$ python -q
>>> import numpy as np
>>> np.set_printoptions(precision=2, suppress=True, linewidth=140, sign=" ")
>>> mat = np.loadtxt("run14.csv", delimiter=",")
>>> print(mat)
[[-1.69  3.35 -0.5   2.53  3.74  2.83  4.81 -0.7   2.72 -4.74  1.94]
 [ 2.86  1.46  2.22  1.38  1.12  3.31 -1.8   2.2  -2.76  7.11 -2.08]
 [ 2.58 -1.64  1.43 -1.1  -2.08 -0.38 -4.26  1.57 -3.25  6.79 -2.37]
 [-2.9  -1.1  -2.18 -1.1  -0.74 -2.92  2.17 -2.18  2.9  -7.26  2.18]
 [ 0.46 -4.35 -0.53 -3.41 -4.61 -4.67 -4.36 -0.3  -1.62  1.72 -1.1 ]
 [-1.28  3.8  -0.13  2.91  4.15  3.57  4.77 -0.35  2.39 -3.76  1.68]
 [ 1.62 -3.44  0.43 -2.61 -3.83 -2.98 -4.82  0.64 -2.66  4.56 -1.89]
 [-1.34  3.74 -0.19  2.86  4.1   3.47  4.78 -0.41  2.44 -3.91  1.72]
 [-1.28 -4.27 -1.69 -3.49 -4.28 -5.58 -2.42 -1.5   0.3  -2.71  0.32]
 [ 0.99  4.4   1.52  3.57  4.46  5.57  2.85  1.31  0.05  1.95 -0.07]
 [-0.55  4.3   0.46  3.37  4.57  4.56  4.43  0.22  1.72 -1.97  1.17]
 [-1.32 -4.24 -1.72 -3.47 -4.25 -5.58 -2.35 -1.52  0.36 -2.82  0.36]
 [-2.92 -0.94 -2.16 -0.97 -0.57 -2.74  2.33 -2.17  2.96 -7.31  2.21]
 [-2.6  -2.54 -2.25 -2.22 -2.29 -4.38  0.55 -2.17  2.2  -6.3   1.69]
 [-0.63  4.26  0.4   3.34  4.55  4.48  4.48  0.17  1.79 -2.15  1.23]
 [-2.8  -1.82 -2.25 -1.66 -1.51 -3.68  1.41 -2.21  2.6  -6.9   1.97]
 [-2.8  -1.85 -2.25 -1.68 -1.54 -3.71  1.38 -2.21  2.59 -6.89  1.96]
 [ 1.89  3.78  2.01  3.14  3.68  5.37  1.32  1.85 -1.09  4.32 -0.9 ]
 [ 1.78 -3.23  0.58 -2.42 -3.62 -2.64 -4.81  0.79 -2.79  4.96 -1.99]
 [ 2.93  0.66  2.11  0.75  0.27  2.43 -2.58  2.13 -3.04  7.37 -2.27]
 [ 2.89 -0.15  1.93  0.11 -0.56  1.49 -3.27  2.   -3.21  7.39 -2.38]
 [-0.13  4.46  0.78  3.53  4.68  4.99  4.11  0.54  1.29 -0.9   0.85]
 [ 2.46  2.88  2.23  2.48  2.66  4.69 -0.1   2.12 -1.96  5.9  -1.52]
 [ 2.93  0.34  2.05  0.5  -0.06  2.07 -2.87  2.09 -3.12  7.41 -2.32]
 [-0.29  4.41  0.65  3.47  4.65  4.84  4.24  0.42  1.46 -1.32  0.98]
 [ 0.29 -4.41 -0.65 -3.47 -4.65 -4.83 -4.24 -0.42 -1.46  1.32 -0.98]
 [-0.56 -4.51 -1.25 -3.62 -4.63 -5.44 -3.41 -1.03 -0.55 -0.84 -0.3 ]
 [-2.67  1.33 -1.55  0.85  1.77 -0.02  4.08 -1.67  3.28 -6.99  2.4 ]
 [ 2.26 -2.44  1.05 -1.76 -2.87 -1.48 -4.62  1.22 -3.1   6.06 -2.24]
 [ 0.08  4.5   0.93  3.58  4.69  5.16  3.91  0.7   1.07 -0.37  0.69]
 [-2.89 -1.25 -2.2  -1.22 -0.9  -3.08  2.02 -2.19  2.85 -7.2   2.14]
 [ 1.84  3.83  1.99  3.18  3.74  5.4   1.41  1.83 -1.03  4.2  -0.86]
 [ 1.84  3.83  1.99  3.18  3.74  5.4   1.41  1.83 -1.03  4.2  -0.85]
 [ 2.81 -0.74  1.76 -0.37 -1.17  0.77 -3.7   1.85 -3.27  7.26 -2.41]
 [-1.92 -3.74 -2.02 -3.12 -3.64 -5.35 -1.25 -1.87  1.14 -4.41  0.93]
 [-1.84  3.15 -0.64  2.35  3.55  2.52  4.8  -0.84  2.83 -5.1   2.02]
 [ 1.21 -3.86  0.08 -2.97 -4.2  -3.68 -4.75  0.3  -2.33  3.59 -1.63]
 [ 2.89 -0.21  1.92  0.06 -0.63  1.42 -3.32  1.98 -3.22  7.39 -2.38]
 [ 2.77  1.98  2.26  1.78  1.67  3.83 -1.24  2.21 -2.53  6.8  -1.92]
 [-2.35  2.23 -1.16  1.59  2.67  1.18  4.54 -1.32  3.16 -6.29  2.29]
 [ 1.77 -3.25  0.57 -2.44 -3.65 -2.68 -4.81  0.77 -2.78  4.92 -1.98]
 [ 2.92  0.77  2.13  0.83  0.39  2.55 -2.49  2.15 -3.01  7.35 -2.25]
 [-2.4   2.13 -1.21  1.51  2.57  1.04  4.5  -1.37  3.18 -6.38  2.31]
 [-1.86 -3.81 -2.   -3.17 -3.72 -5.39 -1.38 -1.84  1.06 -4.25  0.87]
 [-1.54 -4.1  -1.84 -3.37 -4.07 -5.54 -1.98 -1.65  0.63 -3.39  0.56]]
>>> # rows and columns are dependent
>>> Xc = mat - mat.mean(axis=0)
>>> U, sigma, Vh = np.linalg.svd(Xc, full_matrices=False)
>>> sigma.round(2) + 0
array([ 48.14,  46.68,   0.  ,   0.  ,   0.  ,   0.  ,   0.  ,   0.  ,   0.  ,   0.  ,   0.  ])
